>>> import numpy as np
>>> from numpy import linalg as LA
>>> np.set_printoptions(precision=2, suppress=True, linewidth=160)
>>> rng = np.random.default_rng(8812)
>>> A = rng.normal(size=(30, 4))
>>> A = 5 * A / LA.norm(A, axis=1, keepdims=True)
>>> A
array([[-0.38,  2.62, -4.23, -0.37],
       [-2.79,  2.37, -0.75, -3.32],
       [-3.64,  1.01, -2.3 , -2.34],
       [ 3.05, -2.74,  0.27, -2.85],
       [-2.2 ,  1.16, -2.72,  3.38],
       [ 4.51, -0.16,  2.  ,  0.8 ],
       [ 4.63, -1.59, -1.01, -0.17],
       [-1.39,  4.41,  1.88,  0.34],
       [-2.27, -0.07,  2.22, -3.86],
       [-4.09,  0.54,  2.74,  0.69],
       [-0.21, -0.91,  4.9 , -0.39],
       [ 3.09, -2.68,  2.88,  0.11],
       [ 0.47, -4.67, -1.65,  0.49],
       [-0.49, -1.56,  3.99, -2.53],
       [-0.83,  1.76,  4.58, -0.5 ],
       [-3.91,  0.19,  0.68,  3.04],
       [ 1.17, -1.32, -1.37,  4.47],
       [-1.36,  1.95,  2.14,  3.84],
       [-1.52,  2.24,  3.14,  2.79],
       [-1.41,  4.19, -1.74, -1.56],
       [-2.94, -2.06, -1.4 , -3.19],
       [-2.6 , -0.18, -3.01, -3.03],
       [ 0.86, -0.7 ,  2.86, -3.95],
       [ 4.86,  0.31,  0.56, -0.97],
       [-0.99, -3.15, -2.64, -2.67],
       [ 1.84, -1.56,  0.06,  4.38],
       [ 2.39,  1.7 , -2.7 , -3.01],
       [ 2.25,  4.22,  0.29, -1.43],
       [-3.99, -1.06, -2.54, -1.24],
       [ 0.04, -3.71, -1.35,  3.07]])
>>> B = A + rng.integers(-2, 3, (30, 3)) @ rng.integers(-2, 3, (3, 4))
>>> B
array([[ -0.38,  -0.38,  -0.23,  -0.37],
       [ -8.79,   2.37,   3.25,   2.68],
       [ -5.64,   5.01,  -6.3 ,   0.66],
       [  4.05,  -1.74,  -1.73,  -2.85],
       [ -3.2 ,   3.16,  -4.72,   3.38],
       [  5.51,  -5.16,   8.  ,  -2.2 ],
       [  8.63,  -0.59,  -5.01,  -4.17],
       [ -4.39,   7.41,  -0.12,   5.34],
       [  2.73,  -1.07,   0.22,  -8.86],
       [ -8.09,  -3.46,  10.74,   2.69],
       [ -1.21,   1.09,   2.9 ,  -0.39],
       [  3.09,  -2.68,   2.88,   2.11],
       [ -0.53,  -5.67,   0.35,   0.49],
       [  0.51,  -3.56,   5.99,  -4.53],
       [ -0.83,  -4.24,  12.58,  -2.5 ],
       [ -6.91,   0.19,   2.68,   7.04],
       [ -1.83,   4.68,  -7.37,   8.47],
       [ -1.36,   4.95,  -1.86,   4.84],
       [ -8.52,   7.24,   1.14,  11.79],
       [ -1.41,   1.19,   2.26,  -1.56],
       [ -2.94,   0.94,  -5.4 ,  -1.19],
       [ -0.6 ,  -4.18,   0.99,  -7.03],
       [ -3.14,   7.3 ,  -5.14,   2.05],
       [  8.86,  -4.69,   4.56,  -5.97],
       [ -2.99,  -5.15,   1.36,  -2.67],
       [ -0.16,  -0.56,   0.06,   7.38],
       [ -2.61,   8.7 ,  -8.7 ,   3.99],
       [  9.25,  -0.78,   2.29, -10.43],
       [ -8.99,   2.94,  -4.54,   4.76],
       [ -3.96,  -1.71,  -1.35,   9.07]])
>>> B - A
array([[ 0., -3.,  4.,  0.],
       [-6.,  0.,  4.,  6.],
       [-2.,  4., -4.,  3.],
       [ 1.,  1., -2.,  0.],
       [-1.,  2., -2.,  0.],
       [ 1., -5.,  6., -3.],
       [ 4.,  1., -4., -4.],
       [-3.,  3., -2.,  5.],
       [ 5., -1., -2., -5.],
       [-4., -4.,  8.,  2.],
       [-1.,  2., -2.,  0.],
       [ 0.,  0.,  0.,  2.],
       [-1., -1.,  2.,  0.],
       [ 1., -2.,  2., -2.],
       [ 0., -6.,  8., -2.],
       [-3.,  0.,  2.,  4.],
       [-3.,  6., -6.,  4.],
       [ 0.,  3., -4.,  1.],
       [-7.,  5., -2.,  9.],
       [ 0., -3.,  4.,  0.],
       [ 0.,  3., -4.,  2.],
       [ 2., -4.,  4., -4.],
       [-4.,  8., -8.,  6.],
       [ 4., -5.,  4., -5.],
       [-2., -2.,  4.,  0.],
       [-2.,  1.,  0.,  3.],
       [-5.,  7., -6.,  7.],
       [ 7., -5.,  2., -9.],
       [-5.,  4., -2.,  6.],
       [-4.,  2.,  0.,  6.]])
>>> np.round(LA.svd(B - A, compute_uv=False), 2) + 0
array([36.12, 22.09,  3.3 ,  0.  ])
>>> LA.matrix_rank(B - A, tol=1e-8)
np.int64(3)
>>> gram = A.T @ A
>>> LA.eigvalsh(gram)[::-1]
array([238.37, 196.61, 182.61, 132.41])
>>> round(float(np.trace(gram)), 2), (A ** 2).sum()
(750.0, np.float64(750.0))
>>> LA.matrix_rank(gram)
np.int64(4)
>>> LA.svd(A, compute_uv=False) ** 2
array([238.37, 196.61, 182.61, 132.41])
>>> E = np.load("data.npy")
>>> E
array([[ 0, -1,  0, -2, -2,  3,  1, -1,  0,  0, -1, -1,  0,  3, -3],
       [ 1,  0, -3,  3,  0,  1, -2, -1, -1,  0, -1,  2,  3,  2,  2],
       [ 0,  3,  0,  0, -2,  2,  0, -3,  0,  0, -3,  0,  0,  0,  2],
       [ 2, -3,  0,  0,  0,  2,  0,  0,  0, -1,  0, -1,  3,  2,  2],
       [ 2,  0,  2,  0,  0, -1,  0,  2,  3,  0,  0,  2,  2, -2,  2],
       [-3, -1, -2, -2,  1,  0,  2,  0,  2,  3, -2,  0, -2,  0,  2],
       [-1,  2,  0,  0,  0, -2,  0,  2,  1,  0, -1,  2,  1, -3,  1],
       [ 1,  1,  3,  0, -2,  0, -2,  0,  3,  1,  0,  1,  1,  1, -2],
       [ 0,  1,  0,  0, -3, -2, -1, -3,  0, -1, -1,  0, -3, -1,  3],
       [ 0,  0,  0,  1,  0, -3,  0, -1,  1,  0, -1,  0,  0, -3, -1],
       [ 1,  1,  3,  0,  0,  2,  1,  0,  1,  1,  0, -1,  1,  0, -1],
       [ 1, -2,  0,  1, -2,  0, -2, -1,  0,  0,  1,  0, -2,  3,  3],
       [ 0, -3,  0, -3, -2,  2, -1, -1,  3,  0, -1,  2,  0,  1, -2],
       [-3, -2,  0, -2,  2,  0,  3, -1,  1,  3,  0, -3, -1,  0, -1],
       [ 3, -2, -2, -2, -2, -2, -1,  2, -3,  1,  1, -3,  2,  1,  0]])
>>> T = np.stack([E, 3 * E, E[::-1]])
>>> np.einsum("bij,cij->bc", T, T)
array([[ 600, 1800,   48],
       [1800, 5400,  144],
       [  48,  144,  600]])
>>> T.shape
(3, 15, 15)
>>> (T @ E.T).shape
(3, 15, 15)
>>> LA.matrix_rank(T.reshape(3, -1))
np.int64(2)
>>> Uu, sig, Vt = LA.svd(E)
>>> np.argmax(sig[:-1] / (sig[1:] + 1e-6)) + 1
np.int64(14)
>>> sig.round(2) + 0
array([10.87, 10.87,  9.23,  9.23,  7.05,  7.05,  5.45,  5.45,  3.86,  3.86,  1.36,  1.36,  0.69,  0.69,  0.  ])
>>> B = Uu[:, :14] @ np.diag(sig[:14]) @ Vt[:14]
>>> np.round(LA.norm(E - B, 2), 2), round(float(sig[14]), 2)
(np.float64(0.0), 0.0)
>>> LA.matrix_rank(B)
np.int64(14)
>>> u = np.array([-2, 0, 3])
>>> np.polyval(u, E[4])
array([ -5,   3,  -5,   3,   3,   1,   3,  -5, -15,   3,   3,  -5,  -5,  -5,  -5])
>>> np.convolve(E[4], u)
array([-4,  0,  2,  0,  6,  2,  0, -7, -6,  6,  9, -4, -4, 10,  2, -6,  6])
>>> m1 = np.load("run6.npy")
>>> m1
array([[3., 0., 2., 0., 0.],
       [0., 3., 0., 2., 0.],
       [2., 0., 3., 0., 0.],
       [0., 2., 0., 3., 0.],
       [0., 0., 0., 0., 3.]])
>>> ang = np.radians(30)
>>> Rm = np.eye(5)
>>> Rm[0, 0] = Rm[4, 4] = np.cos(ang)
>>> Rm[0, 4], Rm[4, 0] = -np.sin(ang), np.sin(ang)
>>> Rm
array([[ 0.87,  0.  ,  0.  ,  0.  , -0.5 ],
       [ 0.  ,  1.  ,  0.  ,  0.  ,  0.  ],
       [ 0.  ,  0.  ,  1.  ,  0.  ,  0.  ],
       [ 0.  ,  0.  ,  0.  ,  1.  ,  0.  ],
       [ 0.5 ,  0.  ,  0.  ,  0.  ,  0.87]])
>>> B = m1 @ Rm.T
>>> np.allclose(m1 @ m1.T, B @ B.T)
True
>>> np.abs(B - m1).max(axis=0)
array([1.5, 0. , 0. , 0. , 1.5])
>>> evals, V = LA.eig(m1)
>>> evals
array([5., 1., 5., 1., 3.])
>>> np.sort(LA.eigvals(LA.inv(m1)))
array([0.2 , 0.2 , 0.33, 1.  , 1.  ])
>>> np.sort(LA.eigvals(m1 @ m1))
array([ 1.,  1.,  9., 25., 25.])
>>> np.round(np.prod(evals), 2)
np.float64(75.0)
>>> K, _ = LA.qr(np.array([[0.1, -0.1, 0.8, -2.3, -1.5],
...     [-0.3, 0.0, 0.3, 0.3, 0.1],
...     [-0.6, -0.5, 0.0, 1.9, -0.3],
...     [0.9, -0.9, 1.0, 0.2, 0.9],
...     [-1.3, 2.6, -0.7, 0.3, 0.1]]))
>>> K
array([[-0.06,  0.02, -0.72,  0.64, -0.25],
       [ 0.17, -0.24, -0.41, -0.1 ,  0.86],
       [ 0.35, -0.79, -0.16, -0.28, -0.4 ],
       [-0.52,  0.17, -0.48, -0.66, -0.16],
       [ 0.76,  0.54, -0.23, -0.26, -0.14]])
>>> vec = np.array([-1, 0, 1, -1, -1])
>>> target = K @ vec
>>> b, lr = np.zeros(5), 1 / LA.norm(K, 2) ** 2
>>> for i in range(8):
...     b -= lr * K.T @ (K @ b - target)
...     if i % 2 == 0: print(i, round(LA.norm(K @ b - target), 2))
... 
0 0.0
2 0.0
4 0.0
6 0.0
>>> b.round(2) + 0
array([-1.,  0.,  1., -1., -1.])
>>> Uu, sig, Vt = LA.svd(K, full_matrices=False)
>>> np.cumsum(sig ** 2) / np.sum(sig ** 2)
array([0.2, 0.4, 0.6, 0.8, 1. ])
>>> Uu.shape, sig.shape, Vt.shape
((5, 5), (5,), (5, 5))
>>> round(float(np.sqrt((sig ** 2).sum())), 2), np.round(LA.norm(K), 2)
(2.24, np.float64(2.24))
>>> np.round(Uu.T @ K @ Vt.T, 2) + 0
array([[1., 0., 0., 0., 0.],
       [0., 1., 0., 0., 0.],
       [0., 0., 1., 0., 0.],
       [0., 0., 0., 1., 0.],
       [0., 0., 0., 0., 1.]])
>>> np.round(Vt @ Vt.T, 2) + 0
array([[1., 0., 0., 0., 0.],
       [0., 1., 0., 0., 0.],
       [0., 0., 1., 0., 0.],
       [0., 0., 0., 1., 0.],
       [0., 0., 0., 0., 1.]])
>>> (sig > 1e-8).sum()
np.int64(5)
>>> np.round(Uu.T @ Uu, 2) + 0
array([[1., 0., 0., 0., 0.],
       [0., 1., 0., 0., 0.],
       [0., 0., 1., 0., 0.],
       [0., 0., 0., 1., 0.],
       [0., 0., 0., 0., 1.]])
>>> np.round(K @ K.T, 2) + 0
array([[1., 0., 0., 0., 0.],
       [0., 1., 0., 0., 0.],
       [0., 0., 1., 0., 0.],
       [0., 0., 0., 1., 0.],
       [0., 0., 0., 0., 1.]])
>>> np.round(K[:, 4] @ K[:, 2], 2)
np.float64(0.0)
>>> B = K / np.sqrt((K ** 2).mean(axis=1, keepdims=True))
>>> K - K.mean(axis=1, keepdims=True)
array([[ 0.02,  0.09, -0.65,  0.71, -0.18],
       [ 0.12, -0.3 , -0.46, -0.16,  0.8 ],
       [ 0.6 , -0.53,  0.1 , -0.02, -0.15],
       [-0.19,  0.5 , -0.15, -0.33,  0.17],
       [ 0.62,  0.41, -0.36, -0.39, -0.27]])
>>> LA.matrix_rank(K - K.mean(axis=1, keepdims=True))
np.int64(4)
>>> B[3]
array([-1.17,  0.39, -1.08, -1.48, -0.35])
>>> LA.matrix_rank(B) == LA.matrix_rank(K)
np.True_
>>> (K + K.T) / 2
array([[-0.06,  0.1 , -0.19,  0.06,  0.25],
       [ 0.1 , -0.24, -0.6 ,  0.04,  0.7 ],
       [-0.19, -0.6 , -0.16, -0.38, -0.31],
       [ 0.06,  0.04, -0.38, -0.66, -0.21],
       [ 0.25,  0.7 , -0.31, -0.21, -0.14]])
>>> np.allclose(K, K.T)
False
>>> np.round(K @ K, 2) + 0
array([[-0.77,  0.54, -0.11, -0.2 ,  0.26],
       [ 0.51,  0.83, -0.11,  0.1 , -0.19],
       [-0.37,  0.05,  0.32,  0.63, -0.6 ],
       [ 0.12,  0.13,  0.74,  0.26,  0.6 ],
       [ 0.  , -0.06, -0.58,  0.7 ,  0.42]])
>>> round(float(np.abs(LA.eigvals(K)).max()), 2)
1.0
>>> round(float(LA.det(K)), 2)
1.0
>>> (K - K.T) / 2
array([[ 0.  , -0.08, -0.54,  0.58, -0.5 ],
       [ 0.08,  0.  ,  0.19, -0.14,  0.16],
       [ 0.54, -0.19,  0.  ,  0.1 , -0.09],
       [-0.58,  0.14, -0.1 ,  0.  ,  0.05],
       [ 0.5 , -0.16,  0.09, -0.05,  0.  ]])
>>> np.allclose(K @ K.T, K.T @ K)
True
>>> round(np.trace(K), 2)
np.float64(-1.26)
>>> u = np.array([1, 1, 1, 2, 2, 0, 3, 2, 1, 1, 2, 0])
>>> v = np.array([1, 1, 3, 3, 3, 3])
>>> feats = np.outer(u, v)
>>> feats
array([[1, 1, 3, 3, 3, 3],
       [1, 1, 3, 3, 3, 3],
       [1, 1, 3, 3, 3, 3],
       [2, 2, 6, 6, 6, 6],
       [2, 2, 6, 6, 6, 6],
       [0, 0, 0, 0, 0, 0],
       [3, 3, 9, 9, 9, 9],
       [2, 2, 6, 6, 6, 6],
       [1, 1, 3, 3, 3, 3],
       [1, 1, 3, 3, 3, 3],
       [2, 2, 6, 6, 6, 6],
       [0, 0, 0, 0, 0, 0]])
>>> lab = rng.permutation(5)
>>> lab
array([2, 4, 1, 3, 0])
>>> B = K[lab][:, lab]
>>> B
array([[-0.16, -0.4 , -0.79, -0.28,  0.35],
       [-0.23, -0.14,  0.54, -0.26,  0.76],
       [-0.41,  0.86, -0.24, -0.1 ,  0.17],
       [-0.48, -0.16,  0.17, -0.66, -0.52],
       [-0.72, -0.25,  0.02,  0.64, -0.06]])
>>> np.sort(np.abs(LA.eigvals(B)))
array([1., 1., 1., 1., 1.])
>>> [round(float(x), 2) for x in LA.svd(feats, compute_uv=False)[:3]]
[33.76, 0.0, 0.0]
